$ python3 -q
>>> import numpy as np
>>> np.set_printoptions(precision=3, suppress=True, linewidth=100, sign=" ")
>>> cent = np.sign(np.array([[3, -5, -7, -8], [0, -7, -9, 3], [5, -3, -5, 4], [-4, -9, 6, 9]]))
>>> out = (np.tril(cent, -1) + np.eye(4)) @ (np.triu(cent, 1) + np.eye(4))
>>> evals = np.array([2, 0, 0, 2])
>>> X = np.rint(out * evals @ np.linalg.inv(out)) + 0
>>> X
array([[-14.,   6.,  10.,  -6.],
       [  4.,   0.,  -2.,   2.],
       [-14.,   6.,  10.,  -6.],
       [ 18.,  -6., -12.,   8.]])
>>> out = X / np.sqrt((X ** 2).mean(axis=1, keepdims=True))
>>> np.linalg.matrix_rank(X - X.mean(axis=1, keepdims=True))
np.int64(2)
>>> np.linalg.norm(out, axis=1)
array([ 2.,  2.,  2.,  2.])
>>> blk = np.stack([X, -2 * X, X[::-1]])
>>> np.linalg.matrix_rank(blk.reshape(3, -1))
np.int64(2)
>>> (blk @ X.T).shape
(3, 4, 4)
>>> np.linalg.norm(blk, axis=(1, 2))
array([ 36.442,  72.883,  36.442])
>>> np.linalg.norm(X, axis=1)
array([ 19.183,   4.899,  19.183,  23.833])
>>> round(float(np.linalg.norm(X, "nuc")), 3)
38.412
>>> print(X[0] @ X[3])
-456.0
>>> round(np.linalg.norm(X[0], 1), 3), round(np.linalg.norm(X[0], np.inf), 3)
(np.float64(36.0), np.float64(14.0))
>>> np.linalg.norm(X, axis=1).argmax()
np.int64(3)
>>> np.round(np.linalg.norm(X) ** 2 / np.linalg.norm(X, 2) ** 2, 3)
np.float64(1.003)
>>> np.linalg.norm(X, axis=0)
array([ 27.055,  10.392,  18.655,  11.832])
>>> data = np.loadtxt("mat.csv", delimiter=",")
>>> data
array([[ 0.,  0.,  2.,  1.,  2.,  1.,  0.,  1.,  2.,  0.],
       [ 0.,  0.,  2.,  0.,  1.,  0.,  2.,  1.,  1.,  0.],
       [ 0.,  0.,  0.,  1.,  1.,  0.,  1.,  2.,  0.,  0.],
       [ 0.,  0.,  0.,  0.,  2.,  2.,  2.,  0.,  1.,  1.],
       [ 0.,  0.,  0.,  0.,  0.,  1.,  0.,  1.,  0.,  0.],
       [ 0.,  0.,  0.,  0.,  0.,  0.,  2.,  1.,  0.,  2.],
       [ 0.,  0.,  0.,  0.,  0.,  0.,  0.,  1.,  1.,  1.],
       [ 0.,  0.,  0.,  0.,  0.,  0.,  0.,  0.,  2.,  2.],
       [ 0.,  0.,  0.,  0.,  0.,  0.,  0.,  0.,  0.,  0.],
       [ 0.,  0.,  0.,  0.,  0.,  0.,  0.,  0.,  0.,  0.]])
>>> np.linalg.cond(data) > 100
np.True_
>>> np.argsort(-np.linalg.norm(data, axis=0).round(6), kind="stable")[:3]
array([ 6,  8,  4])
>>> print(np.linalg.matrix_rank(data, rtol=0.1))
6
